% python3 -q
>>> import numpy as np
>>> np.set_printoptions(suppress=True, linewidth=140)
>>> def tidy(a):
...     return np.round(a, 3) + 0
... 
>>> arr = np.load("data.npy")
>>> print(arr)
[[ 3  4  5  6  7]
 [ 8  9 10 11 12]
 [13 14 15 16 17]
 [18 19 20 21 22]
 [23 24 25 26 27]]
>>> r = np.linalg.matrix_rank(arr)
>>> print(r)
2
>>> N = np.linalg.svd(arr)[2][r:].T
>>> print(N.shape)
(5, 3)
>>> print([int(np.linalg.matrix_rank(arr[:, :j + 1])) for j in range(5)])
[1, 2, 2, 2, 2]
>>> print([int(np.linalg.matrix_rank(np.delete(arr, i, axis=0))) for i in range(5)])
[2, 2, 2, 2, 2]
>>> print(np.allclose(arr @ N, 0))
True
>>> print(tidy(arr @ N))
[[0. 0. 0.]
 [0. 0. 0.]
 [0. 0. 0.]
 [0. 0. 0.]
 [0. 0. 0.]]
>>> print(np.linalg.matrix_rank(arr.T @ arr), np.linalg.matrix_rank(arr @ arr.T))
2 2
>>> Y = np.array([[-2, 2], [-1, 2]])
>>> basis = np.kron(Y, arr)
>>> print(np.linalg.matrix_rank(basis))
4
>>> Y = np.array([[1, 3], [3, 3], [1, 2], [3, 0], [0, 0]])
>>> print(np.linalg.matrix_rank(arr @ Y))
2
>>> print(np.einsum("ij,ij->i", arr, arr))
[ 135  510 1135 2010 3135]
>>> print(arr @ Y)
[[ 38  31]
 [ 78  71]
 [118 111]
 [158 151]
 [198 191]]
>>> print(Y.T @ arr.T)
[[ 38  78 118 158 198]
 [ 31  71 111 151 191]]
>>> print(np.linalg.matrix_rank(np.vstack([arr, Y.T])))
4
>>> print(np.einsum("ij->j", arr))
[65 70 75 80 85]
>>> print(np.einsum("ik,kj->ji", arr, Y))
[[ 38  78 118 158 198]
 [ 31  71 111 151 191]]
>>> print(np.allclose(arr @ arr.T, arr.T @ arr))
False
>>> print(np.linalg.matrix_power(arr, 3))
[[ 28875  31000  33125  35250  37375]
 [ 54500  58500  62500  66500  70500]
 [ 80125  86000  91875  97750 103625]
 [105750 113500 121250 129000 136750]
 [131375 141000 150625 160250 169875]]
>>> arr.inv()
Traceback (most recent call last):
  File "<python-input-27>", line 1, in <module>
    arr.inv()
    ^^^^^^^
AttributeError: 'numpy.ndarray' object has no attribute 'inv'
>>> U, s, VT = np.linalg.svd(arr, full_matrices=False)
>>> print(tidy(np.abs(VT[0])))
[0.397 0.422 0.446 0.47  0.495]
>>> print((s > 1e-8).sum())
2
>>> print(np.allclose(U * s @ VT, arr))
True
>>> print(tidy(s))
[83.162  3.006  0.     0.     0.   ]
>>> print(U.shape, s.shape, VT.shape)
(5, 5) (5,) (5, 5)
>>> F = np.load("arr.npy")
>>> print(F)
[[ 2  0  0  0  0]
 [ 0 -9  0  0  0]
 [ 0  0  1  0  0]
 [ 0  0  0 -7  0]
 [ 0  0  0  0  8]]
>>> print([round(float(np.linalg.det(F[:i, :i])), 2) + 0 for i in range(1, 6)])
[2.0, -18.0, -18.0, 126.0, 1008.0]
>>> try:
...     np.linalg.cholesky(F)
... except np.linalg.LinAlgError as e:
...     print(e)
... 
Matrix is not positive definite
>>> P = np.triu(np.array([[4, -2, 6, 3, -7],
...     [9, -1, 7, 7, 2],
...     [-2, -5, 5, -5, 4],
...     [2, -3, -6, -9, -8],
...     [5, -5, -7, 3, 7]]), 1) + np.eye(5)
>>> Y = P @ F @ np.linalg.inv(P)
>>> print(Y)
[[    2.    22.  -160.  -981. -7294.]
 [    0.    -9.    70.   364.  2666.]
 [    0.     0.     1.    40.   348.]
 [    0.     0.     0.    -7.  -120.]
 [    0.     0.     0.     0.     8.]]
>>> print(np.trace(Y), np.trace(F))
-5.0 -5
>>> u, r1 = F[2], F[3]
>>> print(u @ u)
1
>>> pr = (u @ r1) / (u @ u) * u
>>> print(np.linalg.matrix_rank(np.outer(u, r1)))
1
>>> print(np.outer(u, r1))
[[ 0  0  0  0  0]
 [ 0  0  0  0  0]
 [ 0  0  0 -7  0]
 [ 0  0  0  0  0]
 [ 0  0  0  0  0]]
>>> print(pr)
[0. 0. 0. 0. 0.]
>>> M = np.array([[0, 0, -1, 0, 2],
...     [0, 0, 2, 1, 2],
...     [1, -2, 0, 0, 1],
...     [0, -1, 0, 0, 0],
...     [-2, -2, -1, 0, 0]])
>>> x = np.array([0, 3, 3, 2, 1])
>>> print(tidy(np.linalg.eigvals(M).real))
[0. 0. 0. 0. 0.]
>>> print(tidy(np.linalg.det(M)))
0.0
>>> print(tidy(np.linalg.svd(M, compute_uv=False)))
[3.358 3.358 1.93  1.93  0.   ]
>>> q = np.linalg.solve(np.eye(5) - M, np.eye(5) + M)
>>> print(tidy(np.linalg.det(q)))
1.0
>>> Y = np.array([[1, 0], [2, 0]])
>>> basis = np.kron(Y, M)
>>> print(basis)
[[ 0  0 -1  0  2  0  0  0  0  0]
 [ 0  0  2  1  2  0  0  0  0  0]
 [ 1 -2  0  0  1  0  0  0  0  0]
 [ 0 -1  0  0  0  0  0  0  0  0]
 [-2 -2 -1  0  0  0  0  0  0  0]
 [ 0  0 -2  0  4  0  0  0  0  0]
 [ 0  0  4  2  4  0  0  0  0  0]
 [ 2 -4  0  0  2  0  0  0  0  0]
 [ 0 -2  0  0  0  0  0  0  0  0]
 [-4 -4 -2  0  0  0  0  0  0  0]]
>>> print(basis.shape)
(10, 10)
>>> print(tidy(np.linalg.norm(basis, 2)), tidy(np.linalg.norm(Y, 2) * np.linalg.norm(M, 2)))
7.508 7.508
>>> print(np.unique(M.round(6), axis=0).shape)
(5, 5)
>>> print(np.abs(np.diag(np.linalg.qr(M)[1])) > 1e-9)
[ True  True  True  True False]
>>> print(tidy(np.trace(np.linalg.pinv(M) @ M)))
4.0
>>> U, s, VT = np.linalg.svd(M)
>>> print(np.argmax(s[:-1] / (s[1:] + 1e-6)) + 1)
4
>>> Y = U[:, :4] @ np.diag(s[:4]) @ VT[:4]
>>> print(np.linalg.matrix_rank(M, rtol=0.05))
4
>>> print(tidy(Y))
[[ 0.  0. -1.  0.  2.]
 [ 0.  0.  2.  1.  2.]
 [ 1. -2.  0.  0.  1.]
 [ 0. -1.  0.  0.  0.]
 [-2. -2. -1.  0.  0.]]
>>> U, s, VT = np.linalg.svd(M)
>>> vecs = VT[:(s > 1e-8).sum()]
>>> rng = np.random.default_rng(8528)
>>> x = M[2] + 3 * M[1] + rng.integers(2) * np.eye(5)[3]
>>> print(x)
[ 1. -2.  6.  4.  7.]
>>> print(np.allclose(vecs.T @ vecs @ x, x))
False
>>> print(tidy(vecs.T @ vecs))
[[ 0.976  0.     0.048 -0.143  0.024]
 [ 0.     1.     0.     0.     0.   ]
 [ 0.048  0.     0.905  0.286 -0.048]
 [-0.143  0.     0.286  0.143  0.143]
 [ 0.024  0.    -0.048  0.143  0.976]]
>>> print(tidy(np.linalg.norm(x - vecs.T @ vecs @ x)))
0.926
>>> print(np.linalg.matrix_rank(np.vstack([M, x])))
5
